% python3 -q
>>> import numpy as np
>>> from numpy import linalg as LA
>>> np.set_printoptions(precision=3, suppress=True, linewidth=100)
>>> J = np.load("x.npy")
>>> J
array([[ 0, -7,  3],
       [ 7,  0,  3],
       [-3, -3,  0]])
>>> rk = LA.matrix_rank(J)
>>> rk
np.int64(2)
>>> null = LA.svd(J)[2][rk:].T
>>> np.round(J @ null, 3) + 0
array([[0.],
       [0.],
       [0.]])
>>> [int(LA.matrix_rank(np.delete(J, i, axis=0))) for i in range(3)]
[2, 2, 2]
>>> null[:, 0] / null[np.abs(null[:, 0]).round(6).argmax(), 0]
array([-0.429,  0.429,  1.   ])
>>> left, sv, vt = LA.svd(J)
>>> sv.round(3) + 0
array([8.185, 8.185, 0.   ])
>>> np.argmax(sv[:-1] / (sv[1:] + 1e-6)) + 1
np.int64(2)
>>> Y = left[:, :2] @ np.diag(sv[:2]) @ vt[:2]
>>> LA.matrix_rank(J, rtol=0.05)
np.int64(2)
>>> LA.matrix_rank(Y)
np.int64(2)
>>> Y.round(3) + 0
array([[ 0., -7.,  3.],
       [ 7.,  0.,  3.],
       [-3., -3.,  0.]])
>>> r0, v = J[0], J[2]
>>> r0 @ r0
np.int64(58)
>>> r0 @ v
np.int64(21)
>>> p = (r0 @ v) / (r0 @ r0) * r0
>>> p
array([ 0.   , -2.534,  1.086])
>>> np.outer(r0, v)
array([[ 0,  0,  0],
       [21, 21,  0],
       [-9, -9,  0]])
>>> np.round(LA.norm(r0 + v) ** 2 + LA.norm(r0 - v) ** 2, 3)
np.float64(152.0)
>>> round((v - p) @ r0, 3)
np.float64(0.0)
>>> LA.matrix_rank(np.outer(r0, v))
np.int64(1)
>>> feats = np.loadtxt("block12.csv", delimiter=",")
>>> feats
array([[ 0., -1.],
       [ 3., -1.]])
>>> # row 1 is much longer than the rest
>>> r0, v = feats[1], feats[0]
>>> r0 @ r0
np.float64(10.0)
>>> p = (r0 @ v) / (r0 @ r0) * r0
>>> v - p
array([-0.3, -0.9])
>>> np.outer(r0, v)
array([[ 0., -3.],
       [-0.,  1.]])
>>> p
array([ 0.3, -0.1])
>>> rng = np.random.default_rng(126991)
>>> lab = rng.permutation(2)
>>> Y = feats[:, lab] * rng.choice([-1, 1], 2)
>>> Y
array([[ 1., -0.],
       [ 1., -3.]])
>>> left, _, vt = LA.svd(feats.T @ Y)
>>> np.round(left @ vt, 3) + 0
array([[ 0., -1.],
       [-1.,  0.]])
>>> lab
array([1, 0])
>>> th = np.radians(68)
>>> Rm = np.eye(2)
>>> Rm[0, 0] = Rm[1, 1] = np.cos(th)
>>> Rm[0, 1], Rm[1, 0] = -np.sin(th), np.sin(th)
>>> Rm
array([[ 0.375, -0.927],
       [ 0.927,  0.375]])
>>> Y = feats @ Rm.T
>>> np.allclose(LA.norm(feats, axis=1), LA.norm(Y, axis=1))
True
>>> np.abs(Y - feats).max(axis=0)
array([0.949, 3.407])
>>> Y
array([[ 0.927, -0.375],
       [ 2.051,  2.407]])
>>> np.allclose(feats @ feats.T, Y @ Y.T)
True
>>> np.round(LA.det(Rm), 3), round(np.trace(Rm), 3)
(np.float64(1.0), np.float64(0.749))
>>> LA.svd(feats, compute_uv=False), LA.svd(Y, compute_uv=False)
(array([3.18 , 0.944]), array([3.18 , 0.944]))
